$ ipython --no-banner

In [1]: import numpy as np

In [2]: np.set_printoptions(suppress=True, linewidth=200)

In [3]: X = np.load("mat.npy")

In [4]: X
Out[4]: 
array([[ 1.294, -0.327,  0.321, -0.668,  2.534,  0.306],
       [-1.663,  2.199, -0.584, -0.545, -2.838,  0.611],
       [ 0.425, -1.173,  0.33 ,  0.41 ,  1.004,  0.569],
       [-1.71 , -1.252,  0.169,  0.128, -3.01 ,  2.733],
       [-1.968,  0.057,  0.22 , -0.396, -3.216,  3.358],
       [ 1.545, -0.844,  0.459,  0.181,  2.602, -1.059],
       [ 0.973, -0.254,  0.416,  0.606,  1.69 , -1.535],
       [ 0.223,  1.864, -1.011, -0.607,  0.809, -1.693],
       [-0.031, -0.671, -0.059, -0.457,  0.513,  0.628],
       [ 0.576, -0.038, -0.366,  0.947,  0.959, -1.642],
       [-0.118, -0.614,  0.054, -0.808, -0.421,  1.578],
       [-1.492, -0.783,  0.477,  0.202, -2.921,  2.448],
       [ 0.995, -0.64 ,  1.173,  0.106,  0.941,  0.315]])

In [5]: Ac = X - X.mean(axis=0)

In [6]: vecs = np.linalg.svd(Ac)[2][:4]

In [7]: out = Ac - Ac @ vecs.T @ vecs

In [8]: np.round((Ac @ vecs.T).std(axis=0), 3)
Out[8]: array([2.747, 1.329, 0.674, 0.346])

In [9]: print(np.round(out.std(axis=0), 3))
[0.08  0.061 0.044 0.107 0.073 0.073]

In [10]: O, vecs = np.linalg.qr(X[:, :1])[0], np.linalg.qr(X[:, 1:])[0]

In [11]: sigma = np.linalg.svd(O.T @ vecs, compute_uv=False)

In [12]: (sigma > 0.9).sum()
Out[12]: np.int64(1)

In [13]: print(sigma.round(3))
[0.996]

In [14]: lab = X[:, 4] > np.median(X[:, 4])

In [15]: r0 = X[lab].mean(axis=0) - X[~lab].mean(axis=0)

In [16]: np.argsort(-np.abs(r0).round(6), kind="stable")
Out[16]: array([4, 0, 5, 1, 3, 2])

In [17]: lab.astype(int)
Out[17]: array([1, 0, 1, 0, 0, 1, 1, 0, 0, 1, 0, 0, 1])

In [18]: arr = np.load("case16.npy")

In [19]: arr.round(3)
Out[19]: 
array([[-0.467, -0.007,  0.295,  0.046,  0.105, -0.219,  0.16 , -0.128, -0.207,  0.107, -0.181,  0.155, -0.221,  0.395, -0.223, -0.475],
       [ 0.194, -0.142, -0.1  ,  0.099,  0.041, -0.223,  0.096,  0.364,  0.461,  0.084,  0.073,  0.28 ,  0.336, -0.113, -0.04 , -0.546],
       [ 0.039,  0.315, -0.317, -0.006,  0.252, -0.679, -0.319, -0.06 ,  0.104, -0.014,  0.05 ,  0.012,  0.022,  0.311, -0.037,  0.239],
       [-0.311,  0.07 , -0.353, -0.202, -0.222,  0.365, -0.317, -0.105,  0.461, -0.134,  0.132,  0.061, -0.242,  0.128, -0.311, -0.126],
       [ 0.039, -0.051,  0.197,  0.044, -0.129, -0.115,  0.021,  0.471,  0.12 ,  0.053, -0.16 ,  0.46 , -0.517, -0.095, -0.142,  0.391],
       [-0.467,  0.021,  0.127, -0.674,  0.191, -0.008,  0.056,  0.299,  0.042, -0.005, -0.015,  0.05 ,  0.337, -0.057,  0.172,  0.175],
       [ 0.078,  0.011,  0.517,  0.005,  0.295,  0.008, -0.19 ,  0.078,  0.373, -0.044,  0.338, -0.368, -0.333,  0.08 ,  0.279, -0.109],
       [-0.117,  0.35 ,  0.152, -0.021, -0.437, -0.147,  0.175, -0.277,  0.203,  0.613,  0.241,  0.044,  0.041, -0.153,  0.114,  0.078],
       [ 0.233,  0.172, -0.142, -0.163, -0.149,  0.133,  0.261,  0.427, -0.301,  0.088,  0.48 , -0.103, -0.055,  0.47 , -0.117, -0.052],
       [ 0.35 ,  0.047,  0.034, -0.476, -0.426, -0.195,  0.043, -0.133,  0.041, -0.272, -0.343, -0.004, -0.184,  0.132,  0.332, -0.233],
       [ 0.   , -0.478, -0.185, -0.016,  0.067,  0.125, -0.258, -0.124, -0.102,  0.347,  0.135,  0.373, -0.068,  0.288,  0.509,  0.02 ],
       [ 0.233, -0.418,  0.044, -0.269,  0.021, -0.054, -0.093, -0.005,  0.113,  0.481, -0.271, -0.394,  0.032,  0.116, -0.433,  0.097],
       [ 0.   ,  0.253, -0.115,  0.219,  0.173,  0.312,  0.35 ,  0.071,  0.366,  0.122, -0.462, -0.076,  0.067,  0.408,  0.239,  0.155],
       [-0.156, -0.049, -0.509, -0.088,  0.221, -0.14 ,  0.313,  0.089, -0.054,  0.167, -0.017, -0.27 , -0.478, -0.372,  0.182, -0.168],
       [ 0.   , -0.394, -0.004, -0.062,  0.047, -0.166,  0.569, -0.354,  0.266, -0.298,  0.3  ,  0.095, -0.007,  0.131, -0.116,  0.272],
       [-0.389, -0.306, -0.054,  0.324, -0.504, -0.236, -0.065,  0.298,  0.042, -0.133, -0.025, -0.387,  0.105,  0.137,  0.19 ,  0.091]])

In [20]: # keeps lengths

In [21]: G = arr.T @ arr

In [22]: np.allclose(G, G.T)
Out[22]: True

In [23]: np.round(np.diag(G), 3)
Out[23]: array([1., 1., 1., 1., 1., 1., 1., 1., 1., 1., 1., 1., 1., 1., 1., 1.])

In [24]: print(round(arr[:, 11] @ arr[:, 9], 3))
0.0

In [25]: np.round(np.linalg.svd(arr, compute_uv=False), 3)
Out[25]: array([1., 1., 1., 1., 1., 1., 1., 1., 1., 1., 1., 1., 1., 1., 1., 1.])

In [26]: out = np.linalg.inv(arr)

In [27]: print(round(float(np.linalg.det(arr) * np.linalg.det(out)), 3))
1.0

In [28]: np.allclose(out, arr.T)
Out[28]: True

In [29]: O, vecs = np.linalg.qr(arr[:, :6])[0], np.linalg.qr(arr[:, 6:])[0]

In [30]: sigma = np.linalg.svd(O.T @ vecs, compute_uv=False)

In [31]: round(float(np.linalg.norm(O @ O.T - vecs @ vecs.T, 2)), 3)
Out[31]: 1.0
